% python3 -q
>>> import numpy as np
>>> np.set_printoptions(precision=2, suppress=True, linewidth=160)
>>> E = np.tril(np.array([[4, 9, 8, 2, 1, 5],
...     [4, 7, 5, 3, 7, 7],
...     [9, 5, 0, 4, 5, 0],
...     [6, 4, 2, 6, 2, 2],
...     [6, 6, 1, 8, 6, 9],
...     [8, 9, 5, 3, 1, 9]]), -1) + np.eye(6, dtype=int)
>>> E
array([[1, 0, 0, 0, 0, 0],
       [4, 1, 0, 0, 0, 0],
       [9, 5, 1, 0, 0, 0],
       [6, 4, 2, 1, 0, 0],
       [6, 6, 1, 8, 1, 0],
       [8, 9, 5, 3, 1, 1]])
>>> np.round(np.linalg.det(E), 2)
np.float64(1.0)
>>> np.allclose(E @ E.T, E.T @ E)
False
>>> np.allclose(E, E.T)
False
>>> (E + E.T) / 2
array([[1. , 2. , 4.5, 3. , 3. , 4. ],
       [2. , 1. , 2.5, 2. , 3. , 4.5],
       [4.5, 2.5, 1. , 1. , 0.5, 2.5],
       [3. , 2. , 1. , 1. , 4. , 1.5],
       [3. , 3. , 0.5, 4. , 1. , 0.5],
       [4. , 4.5, 2.5, 1.5, 0.5, 1. ]])
>>> (E - E.T) / 2
array([[ 0. , -2. , -4.5, -3. , -3. , -4. ],
       [ 2. ,  0. , -2.5, -2. , -3. , -4.5],
       [ 4.5,  2.5,  0. , -1. , -0.5, -2.5],
       [ 3. ,  2. ,  1. ,  0. , -4. , -1.5],
       [ 3. ,  3. ,  0.5,  4. ,  0. , -0.5],
       [ 4. ,  4.5,  2.5,  1.5,  0.5,  0. ]])
>>> round(np.abs(np.linalg.eigvals(E)).max(), 2)
np.float64(1.0)
>>> E @ E
array([[  1,   0,   0,   0,   0,   0],
       [  8,   1,   0,   0,   0,   0],
       [ 38,  10,   1,   0,   0,   0],
       [ 46,  18,   4,   1,   0,   0],
       [ 93,  49,  18,  16,   1,   0],
       [121,  61,  17,  14,   2,   1]])
>>> np.sort(np.abs(np.linalg.eigvals(E)))
array([1., 1., 1., 1., 1., 1.])
>>> x0 = np.array([-1, -1, 0, -1, 0, 3])
>>> h = np.maximum(E @ x0, 0)
>>> np.maximum(E @ x0, 0) - np.maximum(-E @ x0, 0)
array([ -1,  -5, -14, -11, -20, -17])
>>> np.maximum(E @ (3 * x0), 0)
array([0, 0, 0, 0, 0, 0])
>>> np.tanh(E @ x0)
array([-0.76, -1.  , -1.  , -1.  , -1.  , -1.  ])
>>> np.flatnonzero(h > 1e-9)
array([], dtype=int64)
>>> left, sig, Vh = np.linalg.svd(E)
>>> np.argmax(sig[:-1] / (sig[1:] + 1e-6)) + 1
np.int64(5)
>>> M2 = left[:, :5] @ np.diag(sig[:5]) @ Vh[:5]
>>> np.linalg.matrix_rank(E, rtol=0.05)
np.int64(3)
>>> np.round(np.linalg.norm(E - M2, 2), 2), round(sig[5], 2)
(np.float64(0.01), np.float64(0.01))
>>> round(np.linalg.norm(E - M2) / np.linalg.norm(E), 2)
np.float64(0.0)
>>> round(np.abs(E - M2).max(), 2)
np.float64(0.0)
